% ipython --no-banner

In [1]: import numpy as np

In [2]: import numpy.linalg as la

In [3]: np.set_printoptions(precision=2, suppress=True, linewidth=160, floatmode="fixed")

In [4]: W0 = np.load("m.npy")

In [5]: print(W0)
[[-3 -2 -3  0]
 [ 0 -3 -2 -3]
 [-3  0 -3 -2]
 [-2 -3  0 -3]]

In [6]: q, vecs = la.qr(W0[:, :1])[0], la.qr(W0[:, 1:])[0]

In [7]: s = la.svd(q.T @ vecs, compute_uv=False)

In [8]: round(la.norm(q @ q.T - vecs @ vecs.T, 2), 2)
Out[8]: np.float64(1.0)

In [9]: (s > 0.9).sum()
Out[9]: np.int64(0)

In [10]: print(np.degrees(np.arccos(s.clip(0, 1))))
[34.11]

In [11]: np.fft.fft(W0[0])
Out[11]: array([-8.00+0.00j,  0.00+2.00j, -4.00+0.00j,  0.00-2.00j])

In [12]: W0 @ (-1.0) ** np.arange(4)
Out[12]: array([-4.00,  4.00, -4.00,  4.00])

In [13]: W0 @ np.ones(4)
Out[13]: array([-8.00, -8.00, -8.00, -8.00])

In [14]: Y = W0 / la.norm(W0, axis=1, keepdims=True)

In [15]: C2 = Y @ Y.T

In [16]: C2
Out[16]: 
array([[1.00, 0.55, 0.82, 0.55],
       [0.55, 1.00, 0.55, 0.82],
       [0.82, 0.55, 1.00, 0.55],
       [0.55, 0.82, 0.55, 1.00]])

In [17]: np.argwhere(np.triu(np.abs(C2) > 0.95, 1))
Out[17]: array([], shape=(0, 2), dtype=int64)

In [18]: C2[2]
Out[18]: array([0.82, 0.55, 1.00, 0.55])

In [19]: (C2 - 2 * np.eye(4)).round(6).argmax(axis=1)
Out[19]: array([2, 3, 0, 1])

In [20]: la.norm(Y, axis=1)
Out[20]: array([1.00, 1.00, 1.00, 1.00])
